% ipython --no-banner

In [1]: import numpy as np

In [2]: import numpy.linalg as la

In [3]: np.set_printoptions(precision=3, suppress=True, linewidth=120, sign=" ")

In [4]: M = np.loadtxt("data.csv", delimiter=",")

In [5]: M
Out[5]: 
array([[  4.387,  -7.447,   1.094,   2.553],
       [ -1.828,  -2.975,   3.746,   5.642],
       [-20.893,  25.46 ,   8.915,   4.583],
       [-13.538,   2.612,  10.449,  15.528],
       [ -6.803,   2.903,  -0.488,  -2.068],
       [-10.199,  10.459,  -1.605,  -1.936],
       [ 13.421,  -7.895,  -9.019, -11.325],
       [  9.177,  -2.122,  -1.029,   0.628],
       [ -4.208,  -0.536,   6.134,   8.845],
       [  3.039,   1.821,   0.594,   3.969],
       [ -1.232,   6.799,   0.428,   0.304],
       [  5.715,  -5.077,  -0.917,   1.635],
       [  5.174,  -5.912,  -0.519,  -0.331],
       [  1.955,  -2.311,   0.778,   2.475],
       [ -7.398,   4.9  ,   6.75 ,  10.017],
       [  4.74 ,  -6.641,  -6.756,  -5.482],
       [  3.314,  -0.547,   0.184,   0.884],
       [ -3.978,  10.616,   4.656,   5.172],
       [ -0.276,  -2.279,  -2.356,   0.514],
       [-10.703,   7.915,   4.185,   4.383],
       [  5.518,   2.309,  -8.214, -11.27 ],
       [ -2.956,   3.081,   2.038,   1.486],
       [ -1.319,  -2.975,   2.742,   5.701],
       [  6.625,  -4.232,  -1.293,  -4.376]])

In [6]: C = M[[5, 6]].astype(float)

In [7]: for _ in range(3):
   ...:     z = la.norm(M[:, None] - C, axis=-1).argmin(axis=1)
   ...:     C = np.array([M[z == j].mean(axis=0) for j in range(2)])
   ...: 

In [8]: z
Out[8]: array([ 1,  0,  0,  0,  0,  0,  1,  1,  0,  1,  0,  1,  1,  1,  0,  1,  1,  0,  1,  0,  1,  0,  0,  1])

In [9]: np.bincount(z)
Out[9]: array([ 12,  12])

In [10]: C[1] - C[0]
Out[10]: array([12.32 , -9.049, -6.284, -6.482])

In [11]: Xs = M - M.mean(axis=0)

In [12]: vecs = la.svd(Xs)[2][:3]

In [13]: B = Xs - Xs @ vecs.T @ vecs

In [14]: la.norm(B, axis=1).round(6).argmax()
Out[14]: np.int64(23)

In [15]: B.std(axis=0)
Out[15]: array([ 0.005,  0.131,  0.756,  0.523])

In [16]: np.diag(vecs.T @ vecs)
Out[16]: array([ 1.   ,  0.98 ,  0.337,  0.683])

In [17]: J = np.loadtxt("layer4.csv", delimiter=",")

In [18]: J
Out[18]: 
array([[ 0.,  1.,  1.,  1.,  0.,  0.],
       [ 1.,  0.,  1.,  1.,  0.,  0.],
       [ 1.,  1.,  0.,  1.,  0.,  0.],
       [ 1.,  1.,  1.,  0.,  0.,  0.],
       [ 0.,  0.,  0.,  0.,  0.,  0.],
       [ 0.,  0.,  0.,  0.,  0.,  0.]])

In [19]: # rows 4 and 5 are equal

In [20]: w, vecs = la.eigh(J)

In [21]: vec = np.array([0, 2, 1, 2, 1, 0])

In [22]: np.abs(J).sum(axis=1).max(), np.abs(w).max()
Out[22]: (np.float64(3.0), np.float64(3.0))

In [23]: la.eigvalsh(J[1:, 1:])
Out[23]: array([-1., -1.,  0.,  0.,  2.])

In [24]: vec @ J @ vec / (vec @ vec), w[0], w[-1]
Out[24]: (np.float64(1.6), np.float64(-1.0), np.float64(3.0))

In [25]: vecs * np.abs(w) @ vecs.T
Out[25]: 
array([[ 1.5,  0.5,  0.5,  0.5,  0. ,  0. ],
       [ 0.5,  1.5,  0.5,  0.5,  0. ,  0. ],
       [ 0.5,  0.5,  1.5,  0.5,  0. ,  0. ],
       [ 0.5,  0.5,  0.5,  1.5,  0. ,  0. ],
       [ 0. ,  0. ,  0. ,  0. ,  0. ,  0. ],
       [ 0. ,  0. ,  0. ,  0. ,  0. ,  0. ]])

In [26]: [round(float(x), 3) for x in la.svd(J, compute_uv=False)[:3]]
Out[26]: [3.0, 1.0, 1.0]

In [27]: round(float(la.norm(J, 2) / la.norm(J)), 3)
Out[27]: 0.866

In [28]: la.matrix_rank(J, rtol=0.1)
Out[28]: np.int64(4)

In [29]: np.argsort(-la.norm(J, axis=0).round(6), kind="stable")[:3]
Out[29]: array([ 0,  1,  2])

In [30]: feats = np.abs(np.array([[2, -1, 2, -3, 1],
    ...:     [-3, 0, 0, 2, -2],
    ...:     [0, -3, 3, -3, 1],
    ...:     [-3, 1, 1, 1, 3],
    ...:     [-2, 3, -1, -2, -1]])) + np.eye(5)

In [31]: feats = feats / feats.sum(axis=1, keepdims=True)

In [32]: feats
Out[32]: 
array([[ 0.3  ,  0.1  ,  0.2  ,  0.3  ,  0.1  ],
       [ 0.375,  0.125,  0.   ,  0.25 ,  0.25 ],
       [ 0.   ,  0.273,  0.364,  0.273,  0.091],
       [ 0.3  ,  0.1  ,  0.1  ,  0.2  ,  0.3  ],
       [ 0.2  ,  0.3  ,  0.1  ,  0.2  ,  0.2  ]])

In [33]: # row-stochastic, so 1 is an eigenvalue

In [34]: r0, v = feats[3], feats[4]

In [35]: np.round(r0 @ r0, 3)
Out[35]: np.float64(0.24)

In [36]: p = (r0 @ v) / (r0 @ r0) * r0

In [37]: np.round(la.norm(r0 + v) ** 2 + la.norm(r0 - v) ** 2, 3)
Out[37]: np.float64(0.92)

In [38]: la.matrix_rank(np.outer(r0, v))
Out[38]: np.int64(1)
